$ ipython --no-banner

In [1]: import numpy as np

In [2]: from numpy import linalg as LA

In [3]: np.set_printoptions(precision=2, suppress=True, linewidth=120, sign=" ")

In [4]: J = np.array([[9.0, 0.0, 2.0, 0.0, 2.0, 4.0],
   ...:     [0.0, 5.0, 0.0, 0.0, 0.0, 0.0],
   ...:     [2.0, 0.0, 6.0, 0.0, 1.0, 2.0],
   ...:     [0.0, 0.0, 0.0, 5.0, 0.0, 0.0],
   ...:     [2.0, 0.0, 1.0, 0.0, 6.0, 2.0],
   ...:     [4.0, 0.0, 2.0, 0.0, 2.0, 9.0]])

In [5]: evals, V = LA.eigh(J)

In [6]: evals.sum(), np.trace(J)
Out[6]: (np.float64(40.0), np.float64(40.0))

In [7]: np.unique(evals.round(6) + 0, return_counts=True)[1]
Out[7]: array([ 5,  1])

In [8]: np.round(V.T @ J @ V, 2) + 0
Out[8]: 
array([[  5.,   0.,   0.,   0.,   0.,   0.],
       [  0.,   5.,   0.,   0.,   0.,   0.],
       [  0.,   0.,   5.,   0.,   0.,   0.],
       [  0.,   0.,   0.,   5.,   0.,   0.],
       [  0.,   0.,   0.,   0.,   5.,   0.],
       [  0.,   0.,   0.,   0.,   0.,  15.]])

In [9]: low = LA.cholesky(J)

In [10]: np.diag(low) ** 2
Out[10]: array([ 9.  ,  5.  ,  5.56,  5.  ,  5.5 ,  6.82])

In [11]: np.round(np.prod(np.diag(low)) ** 2, 2), np.round(LA.det(J), 2)
Out[11]: (np.float64(46875.0), np.float64(46875.0))

In [12]: low
Out[12]: 
array([[ 3.  ,  0.  ,  0.  ,  0.  ,  0.  ,  0.  ],
       [ 0.  ,  2.24,  0.  ,  0.  ,  0.  ,  0.  ],
       [ 0.67,  0.  ,  2.36,  0.  ,  0.  ,  0.  ],
       [ 0.  ,  0.  ,  0.  ,  2.24,  0.  ,  0.  ],
       [ 0.67,  0.  ,  0.24,  0.  ,  2.35,  0.  ],
       [ 1.33,  0.  ,  0.47,  0.  ,  0.43,  2.61]])

In [13]: LA.eigvalsh(J).min() > 0
Out[13]: np.True_

In [14]: J / np.sqrt(np.outer(np.diag(J), np.diag(J)))
Out[14]: 
array([[ 1.  ,  0.  ,  0.27,  0.  ,  0.27,  0.44],
       [ 0.  ,  1.  ,  0.  ,  0.  ,  0.  ,  0.  ],
       [ 0.27,  0.  ,  1.  ,  0.  ,  0.17,  0.27],
       [ 0.  ,  0.  ,  0.  ,  1.  ,  0.  ,  0.  ],
       [ 0.27,  0.  ,  0.17,  0.  ,  1.  ,  0.27],
       [ 0.44,  0.  ,  0.27,  0.  ,  0.27,  1.  ]])

In [15]: x0 = np.array([2, -1, 1, 3, -3, -1])

In [16]: y = J @ x0

In [17]: y
Out[17]: array([ 10.,  -5.,   5.,  15., -15.,  -5.])

In [18]: LA.solve(J, y[:-1])
ValueError: solve1: Input operand 1 has a mismatch in its core dimension 0, with gufunc signature (m,m),(m)->(m) (size 5 is different from 6)


In [19]: LA.solve(J, y + J[:, 2])
Out[19]: array([ 2., -1.,  2.,  3., -3., -1.])

In [20]: LA.solve(J, y)
Out[20]: array([ 2., -1.,  1.,  3., -3., -1.])

In [21]: LA.solve(J, J[:, 1])
Out[21]: array([ 0.,  1.,  0.,  0.,  0.,  0.])

In [22]: u = np.array([3, 1, 1, 3, 0, 2])

In [23]: M2 = J + np.outer(u, np.eye(6)[0])

In [24]: np.round(LA.det(M2) / LA.det(J), 2), round(1 + LA.solve(J, u)[0], 2)
Out[24]: (np.float64(1.31), np.float64(1.31))

In [25]: (LA.matrix_power((J != 0) + (J.T != 0) + np.eye(6), 6) > 0).astype(int)
Out[25]: 
array([[ 1,  0,  1,  0,  1,  1],
       [ 0,  1,  0,  0,  0,  0],
       [ 1,  0,  1,  0,  1,  1],
       [ 0,  0,  0,  1,  0,  0],
       [ 1,  0,  1,  0,  1,  1],
       [ 1,  0,  1,  0,  1,  1]])

In [26]: np.flatnonzero(LA.matrix_power((J != 0) + (J.T != 0) + np.eye(6), 6)[4])
Out[26]: array([ 0,  2,  4,  5])

In [27]: np.sort(LA.eigvals(J).real)
Out[27]: array([  5.,   5.,   5.,   5.,   5.,  15.])

In [28]: feats = np.array([[2, 2, 2, 3, 0, 0, 0],
    ...:     [3, 3, 0, 1, 2, 3, 3],
    ...:     [1, 3, 3, 3, 1, 0, 3],
    ...:     [3, 2, 0, 1, 0, 2, 3],
    ...:     [1, 2, 3, 2, 2, 2, 3]])

In [29]: feats[:, 5] = -3 * feats[:, 2]

In [30]: feats
Out[30]: 
array([[ 2,  2,  2,  3,  0, -6,  0],
       [ 3,  3,  0,  1,  2,  0,  3],
       [ 1,  3,  3,  3,  1, -9,  3],
       [ 3,  2,  0,  1,  0,  0,  3],
       [ 1,  2,  3,  2,  2, -9,  3]])

In [31]: M2 = feats / LA.norm(feats, axis=1, keepdims=True)

In [32]: C2 = M2 @ M2.T

In [33]: C2
Out[33]: 
array([[ 1.  ,  0.35,  0.93,  0.36,  0.9 ],
       [ 0.35,  1.  ,  0.42,  0.92,  0.4 ],
       [ 0.93,  0.42,  1.  ,  0.4 ,  0.99],
       [ 0.36,  0.92,  0.4 ,  1.  ,  0.35],
       [ 0.9 ,  0.4 ,  0.99,  0.35,  1.  ]])

In [34]: C2[0]
Out[34]: array([ 1.  ,  0.35,  0.93,  0.36,  0.9 ])
